% python3 -q
>>> import numpy as np
>>> np.set_printoptions(suppress=True, linewidth=120)
>>> tidy = lambda a: np.round(a, 2) + 0
>>> mat = np.array([[83.0, 36.0, 9.0], [36.0, 18.0, 4.0], [9.0, 4.0, 3.0]])
>>> U, sv, Vh = np.linalg.svd(mat)
>>> np.argmax(sv[:-1] / (sv[1:] + 1e-6)) + 1
np.int64(1)
>>> A2 = U[:, :1] @ np.diag(sv[:1]) @ Vh[:1]
>>> tidy(np.abs(mat - A2).max())
np.float64(1.98)
>>> W0 = np.load("case5.npy")
>>> W0
array([[0, 1, 0],
       [1, 0, 1],
       [0, 1, 0]])
>>> x = np.ones(3)
>>> for _ in range(6):
...     x = mat @ x
...     x /= np.linalg.norm(x)
...     print(round(x @ mat @ x, 2))
... 
99.98
100.0
100.0
100.0
100.0
100.0
>>> tidy(x)
array([0.91, 0.4 , 0.1 ])
>>> print(tidy(np.linalg.eigvalsh(mat)[-1]))
100.0
>>> tidy(np.linalg.eigvalsh(W0).min())
np.float64(-1.41)
>>> w, evecs = np.linalg.eigh(W0)
>>> x = np.array([-3, -3, 3])
>>> tidy(np.linalg.eigvalsh(W0[1:, 1:]))
array([-1.,  1.])
>>> tidy(evecs * np.maximum(w, 0) @ evecs.T)
array([[0.35, 0.5 , 0.35],
       [0.5 , 0.71, 0.5 ],
       [0.35, 0.5 , 0.35]])
>>> np.abs(W0).sum(axis=1).max(), tidy(np.abs(w).max())
(np.int64(2), np.float64(1.41))
>>> A = np.array([[-0.1, -1.1, 0.6, 0.4],
...     [-1.5, -0.4, -0.8, -0.1],
...     [-0.1, 0.1, 0.8, 1.8]])
>>> rng = np.random.default_rng(4589)
>>> A[1] = A[0] + 0.3 * rng.normal(size=4)
>>> tidy(A)
array([[-0.1 , -1.1 ,  0.6 ,  0.4 ],
       [ 0.21, -1.3 ,  0.66,  0.54],
       [-0.1 ,  0.1 ,  0.8 ,  1.8 ]])
>>> print(tidy(A.reshape(2, -1)))
[[-0.1  -1.1   0.6   0.4   0.21 -1.3 ]
 [ 0.66  0.54 -0.1   0.1   0.8   1.8 ]]
>>> tidy(A.ravel(order="F"))
array([-0.1 ,  0.21, -0.1 , -1.1 , -1.3 ,  0.1 ,  0.6 ,  0.66,  0.8 ,  0.4 ,  0.54,  1.8 ])
>>> T = A.reshape(3, 2, -1)
>>> tidy(T.sum(axis=1))
array([[ 0.5 , -0.7 ],
       [ 0.87, -0.76],
       [ 0.7 ,  1.9 ]])
>>> T.shape
(3, 2, 2)
>>> print(tidy(T[:, 0]))
[[-0.1  -1.1 ]
 [ 0.21 -1.3 ]
 [-0.1   0.1 ]]
>>> np.swapaxes(T, 1, 2)[2]
array([[-0.1,  0.8],
       [ 0.1,  1.8]])
>>> np.einsum("ihd,jhd->hij", T, T).shape
(2, 3, 3)
